$ ipython --no-banner

In [1]: import numpy as np

In [2]: import numpy.linalg as la

In [3]: np.set_printoptions(precision=2, suppress=True, linewidth=160, sign=" ")

In [4]: def rnd(a):
   ...:     return np.round(a, 2) + 0
   ...: 

In [5]: u = np.array([1, 2, 2, 1, 1, 2, 0, 0, 1, 0, 2, 1, 1, 2]) + 0.5

In [6]: M = np.outer(u, u) / (u @ u)

In [7]: rnd(M)
Out[7]: 
array([[ 0.05,  0.08,  0.08,  0.05,  0.05,  0.08,  0.02,  0.02,  0.05,  0.02,  0.08,  0.05,  0.05,  0.08],
       [ 0.08,  0.14,  0.14,  0.08,  0.08,  0.14,  0.03,  0.03,  0.08,  0.03,  0.14,  0.08,  0.08,  0.14],
       [ 0.08,  0.14,  0.14,  0.08,  0.08,  0.14,  0.03,  0.03,  0.08,  0.03,  0.14,  0.08,  0.08,  0.14],
       [ 0.05,  0.08,  0.08,  0.05,  0.05,  0.08,  0.02,  0.02,  0.05,  0.02,  0.08,  0.05,  0.05,  0.08],
       [ 0.05,  0.08,  0.08,  0.05,  0.05,  0.08,  0.02,  0.02,  0.05,  0.02,  0.08,  0.05,  0.05,  0.08],
       [ 0.08,  0.14,  0.14,  0.08,  0.08,  0.14,  0.03,  0.03,  0.08,  0.03,  0.14,  0.08,  0.08,  0.14],
       [ 0.02,  0.03,  0.03,  0.02,  0.02,  0.03,  0.01,  0.01,  0.02,  0.01,  0.03,  0.02,  0.02,  0.03],
       [ 0.02,  0.03,  0.03,  0.02,  0.02,  0.03,  0.01,  0.01,  0.02,  0.01,  0.03,  0.02,  0.02,  0.03],
       [ 0.05,  0.08,  0.08,  0.05,  0.05,  0.08,  0.02,  0.02,  0.05,  0.02,  0.08,  0.05,  0.05,  0.08],
       [ 0.02,  0.03,  0.03,  0.02,  0.02,  0.03,  0.01,  0.01,  0.02,  0.01,  0.03,  0.02,  0.02,  0.03],
       [ 0.08,  0.14,  0.14,  0.08,  0.08,  0.14,  0.03,  0.03,  0.08,  0.03,  0.14,  0.08,  0.08,  0.14],
       [ 0.05,  0.08,  0.08,  0.05,  0.05,  0.08,  0.02,  0.02,  0.05,  0.02,  0.08,  0.05,  0.05,  0.08],
       [ 0.05,  0.08,  0.08,  0.05,  0.05,  0.08,  0.02,  0.02,  0.05,  0.02,  0.08,  0.05,  0.05,  0.08],
       [ 0.08,  0.14,  0.14,  0.08,  0.08,  0.14,  0.03,  0.03,  0.08,  0.03,  0.14,  0.08,  0.08,  0.14]])

In [8]: # equal to its transpose

In [9]: rnd(np.trace(la.pinv(M) @ M))
Out[9]: np.float64(1.0)

In [10]: Uu, sig, vt = la.svd(M)

In [11]: rnd(sig)
Out[11]: array([ 1.,  0.,  0.,  0.,  0.,  0.,  0.,  0.,  0.,  0.,  0.,  0.,  0.,  0.])

In [12]: np.argmax(sig[:-1] / (sig[1:] + 1e-6)) + 1
Out[12]: np.int64(1)

In [13]: Y = Uu[:, :1] @ np.diag(sig[:1]) @ vt[:1]

In [14]: la.matrix_rank(Y)
Out[14]: np.int64(1)

In [15]: rnd(la.norm(M - Y) / la.norm(M))
Out[15]: np.float64(0.0)

In [16]: rnd(la.norm(M - Y, 2)), rnd(sig[1])
Out[16]: (np.float64(0.0), np.float64(0.0))

In [17]: F = np.load("a.npy")

In [18]: F
Out[18]: 
array([[ 4,  3,  2,  6,  3],
       [ 9,  0,  1,  3,  9],
       [ 4,  5,  2,  2,  1],
       [ 1,  6,  0,  9,  3],
       [ 4,  4,  5,  0,  8]])

In [19]: Uu, sig, vt = la.svd(F, full_matrices=False)

In [20]: rnd(sig / sig[0])
Out[20]: array([ 1.  ,  0.51,  0.3 ,  0.18,  0.08])

In [21]: rnd(Uu.T @ F @ vt.T)
Out[21]: 
array([[ 19.81,   0.  ,   0.  ,   0.  ,   0.  ],
       [  0.  ,  10.04,   0.  ,   0.  ,   0.  ],
       [  0.  ,   0.  ,   5.91,   0.  ,   0.  ],
       [  0.  ,   0.  ,   0.  ,   3.63,   0.  ],
       [  0.  ,   0.  ,   0.  ,   0.  ,   1.62]])

In [22]: np.abs(Uu[:, 0]).round(6).argmax()
Out[22]: np.int64(1)

In [23]: rnd(sig)
Out[23]: array([ 19.81,  10.04,   5.91,   3.63,   1.62])

In [24]: (sig > 1e-8).sum()
Out[24]: np.int64(5)

In [25]: rnd(vt @ vt.T)
Out[25]: 
array([[ 1.,  0.,  0.,  0.,  0.],
       [ 0.,  1.,  0.,  0.,  0.],
       [ 0.,  0.,  1.,  0.,  0.],
       [ 0.,  0.,  0.,  1.,  0.],
       [ 0.,  0.,  0.,  0.,  1.]])

In [26]: u = np.array([-8, 5, 4, 4, 3])

In [27]: Y = F + np.outer(u, np.eye(5)[1])

In [28]: Y
Out[28]: 
array([[ 4., -5.,  2.,  6.,  3.],
       [ 9.,  5.,  1.,  3.,  9.],
       [ 4.,  9.,  2.,  2.,  1.],
       [ 1., 10.,  0.,  9.,  3.],
       [ 4.,  7.,  5.,  0.,  8.]])

In [29]: la.matrix_rank(Y - F)
Out[29]: np.int64(1)

In [30]: np.allclose(F @ F.T, F.T @ F)
Out[30]: False

In [31]: assert F == F.T
---------------------------------------------------------------------------
ValueError                                Traceback (most recent call last)
Cell In[31], line 1
----> 1 assert F == F.T

ValueError: The truth value of an array with more than one element is ambiguous. Use a.any() or a.all()

In [32]: rnd(np.abs(la.eigvals(F)).max())
Out[32]: np.float64(19.3)

In [33]: rnd(np.sort(np.abs(la.eigvals(F))))
Out[33]: array([  3.73,   3.73,   5.06,   5.06,  19.3 ])

In [34]: G = F.T @ F

In [35]: rnd(la.svd(F, compute_uv=False) ** 2)
Out[35]: array([ 392.52,  100.82,   34.88,   13.18,    2.61])

In [36]: la.matrix_rank(G)
Out[36]: np.int64(5)

In [37]: rnd(la.eigvalsh(G)[::-1])
Out[37]: array([ 392.52,  100.82,   34.88,   13.18,    2.61])

In [38]: A = np.loadtxt("run12.csv", delimiter=",")

In [39]: A
Out[39]: 
array([[ 0., -2., -1., -2.,  0., -3.,  1.,  2.,  1.,  0.,  0.,  0.],
       [-2., -3.,  2.,  1., -3.,  2.,  1.,  2.,  2.,  0.,  0.,  0.],
       [-1.,  3.,  0., -3.,  3.,  3.,  2.,  2.,  1.,  0.,  0.,  0.],
       [ 0.,  1.,  3.,  2.,  3.,  3.,  2.,  1.,  3.,  0.,  0.,  0.],
       [-1.,  2.,  3., -1.,  2.,  1., -3.,  1., -2.,  0.,  0.,  0.],
       [ 1.,  1., -2.,  1.,  0.,  3., -3.,  0., -2.,  0.,  0.,  0.],
       [ 3.,  3.,  1.,  3.,  0., -3.,  3.,  2.,  0.,  0.,  0.,  0.],
       [ 2.,  0.,  3.,  3.,  3., -1.,  1.,  1.,  0.,  0.,  0.,  0.],
       [ 1., -3., -1., -1.,  3.,  1.,  1.,  1., -1.,  0.,  0.,  0.],
       [ 0.,  0.,  0.,  0.,  0.,  0.,  0.,  0.,  0., -2.,  1., -2.],
       [ 0.,  0.,  0.,  0.,  0.,  0.,  0.,  0.,  0., -2.,  0.,  2.],
       [ 0.,  0.,  0.,  0.,  0.,  0.,  0.,  0.,  0., -2.,  1.,  0.]])

In [40]: # 2 groups of indices that never mix

In [41]: (A != 0).astype(int)
Out[41]: 
array([[ 0,  1,  1,  1,  0,  1,  1,  1,  1,  0,  0,  0],
       [ 1,  1,  1,  1,  1,  1,  1,  1,  1,  0,  0,  0],
       [ 1,  1,  0,  1,  1,  1,  1,  1,  1,  0,  0,  0],
       [ 0,  1,  1,  1,  1,  1,  1,  1,  1,  0,  0,  0],
       [ 1,  1,  1,  1,  1,  1,  1,  1,  1,  0,  0,  0],
       [ 1,  1,  1,  1,  0,  1,  1,  0,  1,  0,  0,  0],
       [ 1,  1,  1,  1,  0,  1,  1,  1,  0,  0,  0,  0],
       [ 1,  0,  1,  1,  1,  1,  1,  1,  0,  0,  0,  0],
       [ 1,  1,  1,  1,  1,  1,  1,  1,  1,  0,  0,  0],
       [ 0,  0,  0,  0,  0,  0,  0,  0,  0,  1,  1,  1],
       [ 0,  0,  0,  0,  0,  0,  0,  0,  0,  1,  0,  1],
       [ 0,  0,  0,  0,  0,  0,  0,  0,  0,  1,  1,  0]])

In [42]: rnd(np.sort(la.eigvals(A).real))
Out[42]: array([-2.98, -2.98, -2.9 , -2.61, -2.61, -0.81, -0.28,  1.71,  2.4 ,  2.4 ,  6.84,  6.84])

In [43]: (la.matrix_power((A != 0) + (A.T != 0) + np.eye(12), 12) > 0).astype(int)
Out[43]: 
array([[ 1,  1,  1,  1,  1,  1,  1,  1,  1,  0,  0,  0],
       [ 1,  1,  1,  1,  1,  1,  1,  1,  1,  0,  0,  0],
       [ 1,  1,  1,  1,  1,  1,  1,  1,  1,  0,  0,  0],
       [ 1,  1,  1,  1,  1,  1,  1,  1,  1,  0,  0,  0],
       [ 1,  1,  1,  1,  1,  1,  1,  1,  1,  0,  0,  0],
       [ 1,  1,  1,  1,  1,  1,  1,  1,  1,  0,  0,  0],
       [ 1,  1,  1,  1,  1,  1,  1,  1,  1,  0,  0,  0],
       [ 1,  1,  1,  1,  1,  1,  1,  1,  1,  0,  0,  0],
       [ 1,  1,  1,  1,  1,  1,  1,  1,  1,  0,  0,  0],
       [ 0,  0,  0,  0,  0,  0,  0,  0,  0,  1,  1,  1],
       [ 0,  0,  0,  0,  0,  0,  0,  0,  0,  1,  1,  1],
       [ 0,  0,  0,  0,  0,  0,  0,  0,  0,  1,  1,  1]])

In [44]: rng = np.random.default_rng(892352)

In [45]: z = rng.permutation(12)

In [46]: Y = A[:, z] * rng.choice([-1, 1], 12)

In [47]: Y
Out[47]: 
array([[ 0.,  0.,  1.,  1., -0., -2., -2., -0.,  2., -0., -3., -1.],
       [ 0.,  0., -2.,  2., -0., -3., -2.,  2., -1.,  3.,  2., -1.],
       [ 0.,  0., -0.,  1., -0.,  3., -2.,  1.,  3., -3.,  3., -2.],
       [ 0.,  0., -3.,  3., -0.,  1., -1., -0., -2., -3.,  3., -2.],
       [ 0.,  0., -3., -2., -0.,  2., -1.,  1.,  1., -2.,  1.,  3.],
       [ 0.,  0.,  2., -2., -0.,  1., -0., -1., -1., -0.,  3.,  3.],
       [ 0.,  0., -1.,  0., -0.,  3., -2., -3., -3., -0., -3., -3.],
       [ 0.,  0., -3.,  0., -0.,  0., -1., -2., -3., -3., -1., -1.],
       [ 0.,  0.,  1., -1., -0., -3., -1., -1.,  1., -3.,  1., -1.],
       [ 1., -2., -0.,  0.,  2.,  0., -0., -0., -0., -0.,  0., -0.],
       [ 0.,  2., -0.,  0.,  2.,  0., -0., -0., -0., -0.,  0., -0.],
       [ 1.,  0., -0.,  0.,  2.,  0., -0., -0., -0., -0.,  0., -0.]])

In [48]: Uu, _, vt = la.svd(A.T @ Y)

In [49]: z
Out[49]: array([ 10,  11,   2,   8,   9,   1,   7,   0,   3,   4,   5,   6])

In [50]: mat = np.loadtxt("m.csv", delimiter=",")

In [51]: rnd(mat)
Out[51]: 
array([[ 0.5 ,  0.  ,  0.87,  0.  ,  0.  ,  0.  ,  0.  ,  0.  ,  0.  ],
       [ 0.  ,  1.  ,  0.  ,  0.  ,  0.  ,  0.  ,  0.  ,  0.  ,  0.  ],
       [-0.87,  0.  ,  0.5 ,  0.  ,  0.  ,  0.  ,  0.  ,  0.  ,  0.  ],
       [ 0.  ,  0.  ,  0.  ,  1.  ,  0.  ,  0.  ,  0.  ,  0.  ,  0.  ],
       [ 0.  ,  0.  ,  0.  ,  0.  ,  1.  ,  0.  ,  0.  ,  0.  ,  0.  ],
       [ 0.  ,  0.  ,  0.  ,  0.  ,  0.  ,  1.  ,  0.  ,  0.  ,  0.  ],
       [ 0.  ,  0.  ,  0.  ,  0.  ,  0.  ,  0.  ,  1.  ,  0.  ,  0.  ],
       [ 0.  ,  0.  ,  0.  ,  0.  ,  0.  ,  0.  ,  0.  ,  1.  ,  0.  ],
       [ 0.  ,  0.  ,  0.  ,  0.  ,  0.  ,  0.  ,  0.  ,  0.  ,  1.  ]])

In [52]: rnd(la.det(mat))
Out[52]: np.float64(1.0)

In [53]: assert mat == mat.T
---------------------------------------------------------------------------
ValueError                                Traceback (most recent call last)
Cell In[53], line 1
----> 1 assert mat == mat.T

ValueError: The truth value of an array with more than one element is ambiguous. Use a.any() or a.all()
